$ python3 -q
>>> import numpy as np
>>> np.set_printoptions(precision=3, suppress=True, linewidth=160, floatmode="fixed")
>>> J = np.load("w.npy")
>>> J
array([[-3,  0,  0,  0],
       [-2, -3,  0,  0],
       [ 3,  1,  2,  0],
       [ 0, -3,  3, -2]])
>>> rng = np.random.default_rng(40584)
>>> labels = rng.permutation(4)
>>> print(labels)
[0 2 1 3]
>>> A2 = J[labels][:, labels]
>>> np.sort(np.abs(np.linalg.eigvals(A2)))
array([2.000, 2.000, 3.000, 3.000])
>>> np.trace(A2)
np.int64(-6)
>>> np.diag(A2)
array([-3,  2, -3, -2])
>>> np.allclose(A2, J)
False
>>> print(A2)
[[-3  0  0  0]
 [ 3  2  1  0]
 [-2  0 -3  0]
 [ 0  3 -3 -2]]
>>> A2 = J / np.sqrt((J ** 2).mean(axis=1, keepdims=True))
>>> np.linalg.matrix_rank(A2) == np.linalg.matrix_rank(J)
np.True_
>>> np.kron(np.eye(2, dtype=int), J)
array([[-3,  0,  0,  0,  0,  0,  0,  0],
       [-2, -3,  0,  0,  0,  0,  0,  0],
       [ 3,  1,  2,  0,  0,  0,  0,  0],
       [ 0, -3,  3, -2,  0,  0,  0,  0],
       [ 0,  0,  0,  0, -3,  0,  0,  0],
       [ 0,  0,  0,  0, -2, -3,  0,  0],
       [ 0,  0,  0,  0,  3,  1,  2,  0],
       [ 0,  0,  0,  0,  0, -3,  3, -2]])
>>> np.linalg.eigvals(J)
array([-2.000,  2.000, -3.000, -3.000])
>>> np.round(np.linalg.det(J.T), 3)
np.float64(-36.0)
>>> round(float(np.linalg.det(J[::-1])), 3)
-36.0
>>> np.linalg.matrix_power(J - np.diag(np.diag(J)), 4)
array([[0, 0, 0, 0],
       [0, 0, 0, 0],
       [0, 0, 0, 0],
       [0, 0, 0, 0]])
>>> [int(np.linalg.matrix_rank(np.linalg.matrix_power(J, p))) for p in range(1, 5)]
[4, 4, 4, 4]
>>> np.sort(np.linalg.eigvals(J))
array([-3.000, -3.000, -2.000,  2.000])
>>> np.prod(np.diag(J)), round(np.linalg.det(J), 3)
(np.int64(-36), np.float64(-36.0))
